In [1]: import numpy as np

In [2]: import numpy.linalg as la

In [3]: np.set_printoptions(precision=3, suppress=True, linewidth=100)

In [4]: rd = lambda a: np.round(a, 3) + 0

In [5]: F = np.load("a.npy")

In [6]: print(F)
[[ 0.4   0.41  0.16]
 [ 0.26 -0.09 -0.54]
 [ 0.42 -0.05 -0.7 ]
 [-0.03 -0.55 -0.95]]

In [7]: print(la.matrix_rank(F))
2

In [8]: rd(F.sum(axis=0))
Out[8]: array([ 1.05, -0.28, -2.03])

In [9]: rd(F - F[0])
Out[9]: 
array([[ 0.  ,  0.  ,  0.  ],
       [-0.14, -0.5 , -0.7 ],
       [ 0.02, -0.46, -0.86],
       [-0.43, -0.96, -1.11]])

In [10]: print(F.shape)
(4, 3)

In [11]: np.count_nonzero(F)
Out[11]: np.int64(12)

In [12]: rd(np.diff(F, axis=0))
Out[12]: 
array([[-0.14, -0.5 , -0.7 ],
       [ 0.16,  0.04, -0.16],
       [-0.45, -0.5 , -0.25]])

In [13]: rd(F.sum(axis=1))
Out[13]: array([ 0.97, -0.37, -0.33, -1.53])

In [14]: left, sig, vt = la.svd(F)

In [15]: np.argmax(sig[:-1] / (sig[1:] + 1e-6)) + 1
Out[15]: np.int64(2)

In [16]: rd(sig)
Out[16]: array([1.431, 0.741, 0.   ])

In [17]: B = left[:, :2] @ np.diag(sig[:2]) @ vt[:2]

In [18]: la.matrix_rank(B)
Out[18]: np.int64(2)

In [19]: rd(la.norm(F - B) / la.norm(F))
Out[19]: np.float64(0.0)

In [20]: rd(np.abs(F - B).max())
Out[20]: np.float64(0.0)

In [21]: rd(la.norm(F - B, 2)), rd(sig[2])
Out[21]: (np.float64(0.0), np.float64(0.0))

In [22]: la.matrix_rank(F, rtol=0.05)
Out[22]: np.int64(2)

In [23]: W = np.array([[1, 1, 9, 6], [7, 2, 9, 9], [1, 1, 1, 5]])

In [24]: c = np.array([-1, -3, -3, 3])

In [25]: hid = np.maximum(F @ W + c, 0)

In [26]: (hid > 0).astype(int)
Out[26]: 
array([[1, 0, 1, 1],
       [0, 0, 0, 1],
       [0, 0, 0, 1],
       [0, 0, 0, 0]])

In [27]: cent = np.array([[2, 1], [2, 1], [0, 0], [0, 2]])

In [28]: W @ cent
Out[28]: 
array([[ 4, 14],
       [18, 27],
       [ 4, 12]])

In [29]: la.matrix_rank(F, rtol=0.1)
Out[29]: np.int64(2)

In [30]: la.cond(F) > 100
Out[30]: np.True_

In [31]: np.argsort(-la.norm(F, axis=0).round(6), kind="stable")[:3]
Out[31]: array([2, 1, 0])

In [32]: rd(la.norm(F, 2) / la.norm(F))
Out[32]: np.float64(0.888)

In [33]: left, sig, vt = la.svd(F)

In [34]: V = vt[:(sig > 1e-8).sum()]

In [35]: rng = np.random.default_rng(7626)

In [36]: vec = F[1] + 3 * F[3] + rng.integers(2) * np.eye(3)[1]

In [37]: rd(vec)
Out[37]: array([ 0.17, -1.74, -3.39])

In [38]: print(np.allclose(V.T @ V @ vec, vec))
True

In [39]: print(rd(la.norm(vec - V.T @ V @ vec)))
0.0

In [40]: la.matrix_rank(np.vstack([F, vec]))
Out[40]: np.int64(2)

In [41]: rd(V.T @ V)
Out[41]: 
array([[ 0.669,  0.412, -0.228],
       [ 0.412,  0.488,  0.284],
       [-0.228,  0.284,  0.843]])
